>>> import numpy as np
>>> np.set_printoptions(precision=1, suppress=True, linewidth=100)
>>> M = np.loadtxt("arr.csv", delimiter=",")
>>> M
array([[-0.1, -0.5,  0.5],
       [ 0.2, -0.6, -0.8],
       [-0.2,  0.6, -0.3],
       [-1. , -0.2, -0.1]])
>>> np.round(M[:, 2] @ M[:, 0], 1)
np.float64(0.0)
>>> np.linalg.svd(M, compute_uv=False)
array([1., 1., 1.])
>>> rng = np.random.default_rng(435)
>>> A2 = M + rng.integers(-2, 3, (4, 1)) @ rng.integers(-2, 3, (1, 3))
>>> A2
array([[ 0.9, -1.5,  0.5],
       [ 1.2, -1.6, -0.8],
       [ 0.8, -0.4, -0.3],
       [-1. , -0.2, -0.1]])
>>> np.linalg.matrix_rank(A2 - M, tol=1e-8)
np.int64(1)
>>> A2 - M
array([[ 1., -1.,  0.],
       [ 1., -1.,  0.],
       [ 1., -1.,  0.],
       [ 0.,  0.,  0.]])
>>> Q, V = np.linalg.qr(A2[:, :1])[0], np.linalg.qr(A2[:, 1:])[0]
>>> s = np.linalg.svd(Q.T @ V, compute_uv=False)
>>> s
array([0.8])
>>> round(np.linalg.norm(Q @ Q.T - V @ V.T, 2), 1)
np.float64(1.0)
>>> (s > 0.9).sum()
np.int64(0)
>>> Q, V = np.linalg.qr(M[:, :2])[0], np.linalg.qr(M[:, 2:])[0]
>>> s = np.linalg.svd(Q.T @ V, compute_uv=False)
>>> np.round(np.linalg.norm(Q @ Q.T - V @ V.T, 2), 1)
np.float64(1.0)
>>> s.round(1) + 0
array([0.])
>>> np.degrees(np.arccos(s.clip(0, 1)))
array([90.])
>>> K = np.load("mat.npy")
>>> K.round(1) + 0
array([[ 1.2,  0.3,  2. ,  1.3,  1.3, -0.5],
       [-1.7,  0. , -0.4, -0.7, -1.7,  0.1],
       [-1.2,  0.8,  1.2, -1.8,  1.8,  0.9],
       [ 0.6, -0.2,  1.4,  0.1,  0.3, -0.2],
       [ 0.2,  0.1,  0.6,  0.8, -0.2, -0.3],
       [ 1.7, -0.6, -0.1, -0.6,  1.4,  0.2],
       [ 0.1,  0. ,  0.4, -1. ,  1. ,  0.4]])
>>> # rank 4
>>> f, g = K[5], K[0]
>>> round(f @ f, 1)
np.float64(5.7)
>>> round(float(f @ g), 1)
2.5
>>> p = (f @ g) / (f @ f) * f
>>> p.round(1) + 0
array([ 0.8, -0.3,  0. , -0.3,  0.6,  0.1])
>>> np.round(np.outer(f, g), 1) + 0
array([[ 2.1,  0.5,  3.5,  2.3,  2.2, -0.8],
       [-0.8, -0.2, -1.3, -0.8, -0.8,  0.3],
       [-0.1,  0. , -0.2, -0.1, -0.1,  0. ],
       [-0.8, -0.2, -1.3, -0.8, -0.8,  0.3],
       [ 1.7,  0.4,  2.8,  1.8,  1.7, -0.6],
       [ 0.3,  0.1,  0.4,  0.3,  0.3, -0.1]])
>>> round(np.linalg.norm(f + g) ** 2 + np.linalg.norm(f - g) ** 2, 1)
np.float64(30.0)
>>> np.linalg.matrix_rank(np.outer(f, g))
np.int64(1)
>>> gram = K.T @ K
>>> (K @ K.T).shape
(7, 7)
>>> left, s, Vh = np.linalg.svd(K)
>>> V = Vh[:(s > 1e-8).sum()]
>>> x = K[4] + -1 * K[6] + rng.integers(2) * np.eye(6)[4]
>>> x
array([ 0.1,  0.1,  0.1,  1.8, -1.3, -0.7])
>>> np.diag(V.T @ V)
array([0.8, 0.4, 1. , 0.9, 0.9, 0.1])
>>> np.round(V.T @ V, 1) + 0
array([[ 0.8, -0.3,  0. ,  0.1,  0.2, -0.1],
       [-0.3,  0.4,  0. ,  0.2,  0.3,  0. ],
       [ 0. ,  0. ,  1. ,  0. ,  0. , -0.1],
       [ 0.1,  0.2,  0. ,  0.9,  0. , -0.2],
       [ 0.2,  0.3,  0. ,  0. ,  0.9,  0.2],
       [-0.1,  0. , -0.1, -0.2,  0.2,  0.1]])
